>>> import numpy as np
>>> import numpy.linalg as la
>>> np.set_printoptions(precision=1, suppress=True, linewidth=200, legacy="1.25")
>>> def rd(a):
...     return np.round(a, 1) + 0
... 
>>> m1 = np.loadtxt("block17.csv", delimiter=",")
>>> print(m1)
[[0. 1. 1. 1. 1. 1. 1. 1. 1. 1.]
 [1. 0. 1. 1. 1. 1. 1. 1. 1. 1.]
 [1. 1. 0. 1. 1. 1. 1. 1. 1. 1.]
 [1. 1. 1. 0. 1. 1. 1. 1. 1. 1.]
 [1. 1. 1. 1. 0. 1. 1. 1. 1. 1.]
 [1. 1. 1. 1. 1. 0. 1. 1. 1. 1.]
 [1. 1. 1. 1. 1. 1. 0. 1. 1. 1.]
 [1. 1. 1. 1. 1. 1. 1. 0. 1. 1.]
 [1. 1. 1. 1. 1. 1. 1. 1. 0. 1.]
 [1. 1. 1. 1. 1. 1. 1. 1. 1. 0.]]
>>> print(m1 @ m1)
[[9. 8. 8. 8. 8. 8. 8. 8. 8. 8.]
 [8. 9. 8. 8. 8. 8. 8. 8. 8. 8.]
 [8. 8. 9. 8. 8. 8. 8. 8. 8. 8.]
 [8. 8. 8. 9. 8. 8. 8. 8. 8. 8.]
 [8. 8. 8. 8. 9. 8. 8. 8. 8. 8.]
 [8. 8. 8. 8. 8. 9. 8. 8. 8. 8.]
 [8. 8. 8. 8. 8. 8. 9. 8. 8. 8.]
 [8. 8. 8. 8. 8. 8. 8. 9. 8. 8.]
 [8. 8. 8. 8. 8. 8. 8. 8. 9. 8.]
 [8. 8. 8. 8. 8. 8. 8. 8. 8. 9.]]
>>> print(np.trace(m1 @ m1 @ m1) // 6)
120.0
>>> print(np.argwhere(np.triu(m1)))
[[0 1]
 [0 2]
 [0 3]
 [0 4]
 [0 5]
 [0 6]
 [0 7]
 [0 8]
 [0 9]
 [1 2]
 [1 3]
 [1 4]
 [1 5]
 [1 6]
 [1 7]
 [1 8]
 [1 9]
 [2 3]
 [2 4]
 [2 5]
 [2 6]
 [2 7]
 [2 8]
 [2 9]
 [3 4]
 [3 5]
 [3 6]
 [3 7]
 [3 8]
 [3 9]
 [4 5]
 [4 6]
 [4 7]
 [4 8]
 [4 9]
 [5 6]
 [5 7]
 [5 8]
 [5 9]
 [6 7]
 [6 8]
 [6 9]
 [7 8]
 [7 9]
 [8 9]]
>>> L = np.diag(m1.sum(axis=1)) - m1
>>> print(L @ np.ones(10))
[0. 0. 0. 0. 0. 0. 0. 0. 0. 0.]
>>> print(L)
[[ 9. -1. -1. -1. -1. -1. -1. -1. -1. -1.]
 [-1.  9. -1. -1. -1. -1. -1. -1. -1. -1.]
 [-1. -1.  9. -1. -1. -1. -1. -1. -1. -1.]
 [-1. -1. -1.  9. -1. -1. -1. -1. -1. -1.]
 [-1. -1. -1. -1.  9. -1. -1. -1. -1. -1.]
 [-1. -1. -1. -1. -1.  9. -1. -1. -1. -1.]
 [-1. -1. -1. -1. -1. -1.  9. -1. -1. -1.]
 [-1. -1. -1. -1. -1. -1. -1.  9. -1. -1.]
 [-1. -1. -1. -1. -1. -1. -1. -1.  9. -1.]
 [-1. -1. -1. -1. -1. -1. -1. -1. -1.  9.]]
>>> mat = np.load("a.npy")
>>> print(rd(mat))
[[-0.7  0.  -0.9  0.9  3.3 -0.1  2.2  1.4 -2.2 -3.  -3.1  1.7]
 [-0.8 -0.8  3.4 -0.9  0.2 -0.8 -0.2 -1.  -1.5  0.3 -0.9 -1.7]
 [ 2.1 -1.7  0.5  0.   0.5  0.2  0.4 -1.   0.1  0.1 -0.9  2. ]
 [-0.4  0.1  1.8 -0.9 -2.  -0.3 -1.4 -1.   0.6  1.9  1.7 -2.2]
 [-0.5 -0.7  2.8 -0.8  0.  -0.6 -0.2 -1.  -1.1  0.4 -0.6 -1.4]
 [-2.8  0.7  3.9 -1.3 -1.1 -1.2 -1.1 -0.7 -1.4  1.1  0.5 -4.5]
 [-2.4  1.2  1.8 -0.7 -1.  -0.7 -0.8  0.1 -0.7  0.7  0.8 -3.4]
 [ 0.   0.2 -0.5  0.2  0.2  0.1  0.2  0.3  0.1 -0.2  0.   0.3]]
>>> U, sigma, Vt = la.svd(mat)
>>> print(rd(sigma))
[11.4  6.8  4.6  0.   0.   0.   0.   0. ]
>>> B = U[:, :3] @ np.diag(sigma[:3]) @ Vt[:3]
>>> print(la.matrix_rank(B))
3
>>> B = mat / np.sqrt((mat ** 2).mean(axis=1, keepdims=True))
>>> print(la.matrix_rank(B) == la.matrix_rank(mat))
True
>>> print(rd(mat - mat.mean(axis=1, keepdims=True)))
[[-0.7  0.  -0.9  1.   3.3  0.   2.2  1.4 -2.2 -2.9 -3.1  1.7]
 [-0.4 -0.4  3.8 -0.5  0.6 -0.4  0.2 -0.7 -1.1  0.7 -0.5 -1.3]
 [ 1.9 -1.9  0.4 -0.2  0.3  0.   0.2 -1.2 -0.1 -0.1 -1.1  1.8]
 [-0.3  0.3  2.  -0.7 -1.8 -0.2 -1.3 -0.8  0.8  2.   1.8 -2. ]
 [-0.2 -0.4  3.1 -0.4  0.3 -0.3  0.1 -0.7 -0.8  0.8 -0.3 -1.1]
 [-2.1  1.3  4.5 -0.6 -0.5 -0.5 -0.5  0.  -0.7  1.8  1.2 -3.8]
 [-2.   1.6  2.2 -0.3 -0.5 -0.3 -0.4  0.5 -0.2  1.1  1.2 -2.9]
 [ 0.   0.1 -0.6  0.1  0.1  0.1  0.1  0.2  0.  -0.3 -0.1  0.2]]
>>> print(rd(la.norm(B, axis=1)))
[3.5 3.5 3.5 3.5 3.5 3.5 3.5 3.5]
>>> print(la.matrix_rank(mat - mat.mean(axis=1, keepdims=True)))
3
>>> print(rd(B[5]))
[-1.3  0.3  1.9 -0.6 -0.5 -0.6 -0.5 -0.3 -0.7  0.5  0.3 -2.1]
>>> th = np.radians(72)
>>> r_ = np.eye(12)
>>> r_[9, 9] = r_[1, 1] = np.cos(th)
>>> r_[9, 1], r_[1, 9] = -np.sin(th), np.sin(th)
>>> print(rd(r_))
[[ 1.   0.   0.   0.   0.   0.   0.   0.   0.   0.   0.   0. ]
 [ 0.   0.3  0.   0.   0.   0.   0.   0.   0.   1.   0.   0. ]
 [ 0.   0.   1.   0.   0.   0.   0.   0.   0.   0.   0.   0. ]
 [ 0.   0.   0.   1.   0.   0.   0.   0.   0.   0.   0.   0. ]
 [ 0.   0.   0.   0.   1.   0.   0.   0.   0.   0.   0.   0. ]
 [ 0.   0.   0.   0.   0.   1.   0.   0.   0.   0.   0.   0. ]
 [ 0.   0.   0.   0.   0.   0.   1.   0.   0.   0.   0.   0. ]
 [ 0.   0.   0.   0.   0.   0.   0.   1.   0.   0.   0.   0. ]
 [ 0.   0.   0.   0.   0.   0.   0.   0.   1.   0.   0.   0. ]
 [ 0.  -1.   0.   0.   0.   0.   0.   0.   0.   0.3  0.   0. ]
 [ 0.   0.   0.   0.   0.   0.   0.   0.   0.   0.   1.   0. ]
 [ 0.   0.   0.   0.   0.   0.   0.   0.   0.   0.   0.   1. ]]
>>> B = mat @ r_.T
>>> print(rd(la.svd(mat, compute_uv=False)), rd(la.svd(B, compute_uv=False)))
[11.4  6.8  4.6  0.   0.   0.   0.   0. ] [11.4  6.8  4.6  0.   0.   0.   0.   0. ]
>>> print(np.abs(np.diag(la.qr(mat)[1])) > 1e-9)
[ True  True  True False False False False False]
>>> print(np.unique(mat.round(6), axis=0).shape)
(8, 12)
>>> print(rd(mat @ la.pinv(mat) @ mat))
[[-0.7 -0.1 -0.9  0.9  3.3 -0.1  2.2  1.4 -2.2 -3.  -3.1  1.7]
 [-0.8 -0.8  3.4 -0.9  0.2 -0.8 -0.1 -1.  -1.5  0.3 -0.9 -1.7]
 [ 2.1 -1.7  0.6  0.   0.5  0.2  0.4 -1.   0.1  0.1 -0.9  2. ]
 [-0.4  0.1  1.8 -0.9 -2.  -0.3 -1.4 -1.   0.6  1.9  1.7 -2.2]
 [-0.5 -0.7  2.8 -0.8  0.  -0.6 -0.2 -1.  -1.1  0.4 -0.6 -1.4]
 [-2.8  0.7  3.9 -1.3 -1.1 -1.2 -1.1 -0.7 -1.4  1.1  0.5 -4.5]
 [-2.4  1.2  1.8 -0.7 -1.  -0.7 -0.8  0.1 -0.7  0.7  0.8 -3.4]
 [ 0.   0.2 -0.5  0.2  0.2  0.1  0.2  0.3  0.1 -0.2  0.   0.3]]
